% ipython --no-banner

In [1]: import numpy as np

In [2]: np.set_printoptions(precision=3, suppress=True, linewidth=200, sign=" ")

In [3]: X = np.load("block10.npy")

In [4]: X
Out[4]: 
array([[ 18, -12,   3,  12, -10,   0,  -1,  -9,  11,  13,  12,  -3],
       [-12,  14,  -1,  -4,   0,  10,   3,   5, -15,  -9,   0,  -7],
       [  3,  -1,   5,   2,  -4,   1,  -1,  -4,   5,   4,   3,  -4],
       [ 12,  -4,   2,  17, -13,   4,   8,  -7,   5,  13,  12,  -7],
       [-10,   0,  -4, -13,  14, -10,  -4,   7,   0,  -9, -15,  12],
       [  0,  10,   1,   4, -10,  18,   1,  -1, -15,  -3,  14, -15],
       [ -1,   3,  -1,   8,  -4,   1,   9,   0,  -1,   4,   1,  -2],
       [ -9,   5,  -4,  -7,   7,  -1,   0,   6,  -7,  -8,  -7,   4],
       [ 11, -15,   5,   5,   0, -15,  -1,  -7,  23,  13,  -4,   8],
       [ 13,  -9,   4,  13,  -9,  -3,   4,  -8,  13,  14,   7,  -2],
       [ 12,   0,   3,  12, -15,  14,   1,  -7,  -4,   7,  19, -14],
       [ -3,  -7,  -4,  -7,  12, -15,  -2,   4,   8,  -2, -14,  15]])

In [5]: rng = np.random.default_rng(15)

In [6]: lab = rng.permutation(12)

In [7]: print(lab)
[  3   0   5   7   6   2  10   8  11   4   9   1]

In [8]: M2 = X[lab][:, lab]

In [9]: print(M2)
[[ 17  12   4  -7   8   2  12   5  -7 -13  13  -4]
 [ 12  18   0  -9  -1   3  12  11  -3 -10  13 -12]
 [  4   0  18  -1   1   1  14 -15 -15 -10  -3  10]
 [ -7  -9  -1   6   0  -4  -7  -7   4   7  -8   5]
 [  8  -1   1   0   9  -1   1  -1  -2  -4   4   3]
 [  2   3   1  -4  -1   5   3   5  -4  -4   4  -1]
 [ 12  12  14  -7   1   3  19  -4 -14 -15   7   0]
 [  5  11 -15  -7  -1   5  -4  23   8   0  13 -15]
 [ -7  -3 -15   4  -2  -4 -14   8  15  12  -2  -7]
 [-13 -10 -10   7  -4  -4 -15   0  12  14  -9   0]
 [ 13  13  -3  -8   4   4   7  13  -2  -9  14  -9]
 [ -4 -12  10   5   3  -1   0 -15  -7   0  -9  14]]

In [10]: np.diag(M2)
Out[10]: array([ 17,  18,  18,   6,   9,   5,  19,  23,  15,  14,  14,  14])

In [11]: U, sigma, Vh = np.linalg.svd(X)

In [12]: sigma.round(3) + 0
Out[12]: array([ 80.629,  65.556,  16.376,   9.438,   0.   ,   0.   ,   0.   ,   0.   ,   0.   ,   0.   ,   0.   ,   0.   ])

In [13]: np.argmax(sigma[:-1] / (sigma[1:] + 1e-6)) + 1
Out[13]: np.int64(4)

In [14]: M2 = U[:, :4] @ np.diag(sigma[:4]) @ Vh[:4]

In [15]: round(np.linalg.norm(X - M2) / np.linalg.norm(X), 3)
Out[15]: np.float64(0.0)

In [16]: np.linalg.matrix_rank(M2)
Out[16]: np.int64(4)

In [17]: print(np.argsort(-np.linalg.norm(X, axis=0).round(6), kind="stable")[:3])
[  8  10   0]

In [18]: round(np.trace(np.linalg.pinv(X) @ X), 3)
Out[18]: np.float64(4.0)

In [19]: np.abs(np.diag(np.linalg.qr(X)[1])) > 1e-9
Out[19]: array([ True,  True,  True,  True, False, False, False, False, False, False, False, False])

In [20]: np.unique(X.round(6), axis=0).shape
Out[20]: (12, 12)

In [21]: data = np.load("data.npy")

In [22]: print(data)
[[   1   -1    1   -1]
 [   1    0    0    0]
 [   1    1    1    1]
 [   1    2    4    8]
 [   1    3    9   27]
 [   1    4   16   64]
 [   1    5   25  125]
 [   1    6   36  216]
 [   1    7   49  343]
 [   1    8   64  512]
 [   1    9   81  729]
 [   1   10  100 1000]
 [   1   11  121 1331]
 [   1   12  144 1728]
 [   1   13  169 2197]
 [   1   14  196 2744]]

In [23]: # column 3 dominates

In [24]: U, sigma, Vh = np.linalg.svd(data)

In [25]: sigma
Out[25]: array([ 4383.762,    60.258,     3.582,     1.774])

In [26]: np.argmax(sigma[:-1] / (sigma[1:] + 1e-6)) + 1
Out[26]: np.int64(1)

In [27]: M2 = U[:, :1] @ np.diag(sigma[:1]) @ Vh[:1]

In [28]: print(np.linalg.matrix_rank(data, rtol=0.05))
1

In [29]: J = np.loadtxt("w.csv", delimiter=",")

In [30]: print(J)
[[ 2.54   1.218 -0.6    0.449 -0.71 ]
 [ 1.314 -0.506 -1.349 -0.832  2.123]
 [ 0.973  1.944  1.381  1.467 -0.463]
 [-0.56   1.127 -0.247  1.874  1.961]
 [-1.016  2.445  1.113  0.802 -0.33 ]
 [-1.472  0.103  0.457 -0.382  2.543]
 [ 0.191  2.66   0.443  1.243 -0.386]
 [-0.898  1.59  -0.751  1.754  1.422]
 [-0.931  0.073 -2.448  1.216  0.81 ]
 [ 1.845  0.496  0.463  1.092 -1.986]
 [ 0.55  -0.1    1.478  2.508  0.463]
 [-1.321 -0.312  2.646 -0.351  0.177]
 [ 1.534 -0.283  0.786 -1.665  1.782]
 [ 0.518 -0.85   1.849 -1.689 -1.318]
 [-0.611 -0.66   0.062 -2.858  0.145]
 [ 1.167 -2.043 -1.834 -0.226 -0.222]
 [ 1.034  1.367 -2.086 -1.304  0.098]
 [ 2.876  0.036 -0.567  0.636 -0.061]
 [-2.366 -0.503 -0.308 -0.251 -1.729]]

In [31]: U, sigma, Vh = np.linalg.svd(X)

In [32]: V = Vh[:(sigma > 1e-8).sum()]

In [33]: x = X[2] + 3 * X[10] + rng.integers(2) * np.eye(12)[6]

In [34]: x
Out[34]: array([ 39.,  -1.,  14.,  38., -49.,  43.,   3., -25.,  -7.,  25.,  60., -46.])

In [35]: np.diag(V.T @ V)
Out[35]: array([ 0.4  ,  0.332,  0.398,  0.401,  0.191,  0.286,  0.513,  0.121,  0.486,  0.226,  0.327,  0.319])

In [36]: print(np.linalg.matrix_rank(np.vstack([X, x])))
5

In [37]: np.round(np.linalg.norm(x - V.T @ V @ x), 3)
Out[37]: np.float64(0.698)

In [38]: cov = np.cov(J, rowvar=False)

In [39]: J.std(axis=0)
Out[39]: array([ 1.406,  1.194,  1.336,  1.385,  1.25 ])

In [40]: round(float(np.corrcoef(J[:, 0], J[:, 2])[0, 1]), 3)
Out[40]: -0.157

In [41]: np.median(J, axis=0)
Out[41]: array([ 0.518,  0.073,  0.062,  0.449,  0.098])

In [42]: np.corrcoef(J.T)
Out[42]: 
array([[ 1.   , -0.032, -0.157, -0.008, -0.156],
       [-0.032,  1.   ,  0.105,  0.498, -0.027],
       [-0.157,  0.105,  1.   ,  0.024, -0.193],
       [-0.008,  0.498,  0.024,  1.   , -0.001],
       [-0.156, -0.027, -0.193, -0.001,  1.   ]])

In [43]: print(np.argsort(-J.std(axis=0).round(6), kind="stable"))
[ 0  3  2  4  1]

In [44]: cen = (J - J.mean(axis=0)) / J.std(axis=0)

In [45]: np.argwhere(np.abs(cen) > 2)
Out[45]: 
array([[ 14,   3],
       [ 15,   1]])

In [46]: beta = np.linalg.lstsq(np.delete(cen, 0, axis=1), cen[:, 0])[0]

In [47]: np.abs(beta).argmax()
Out[47]: np.int64(3)

In [48]: print(beta)
[-0.02  -0.193  0.006 -0.194]
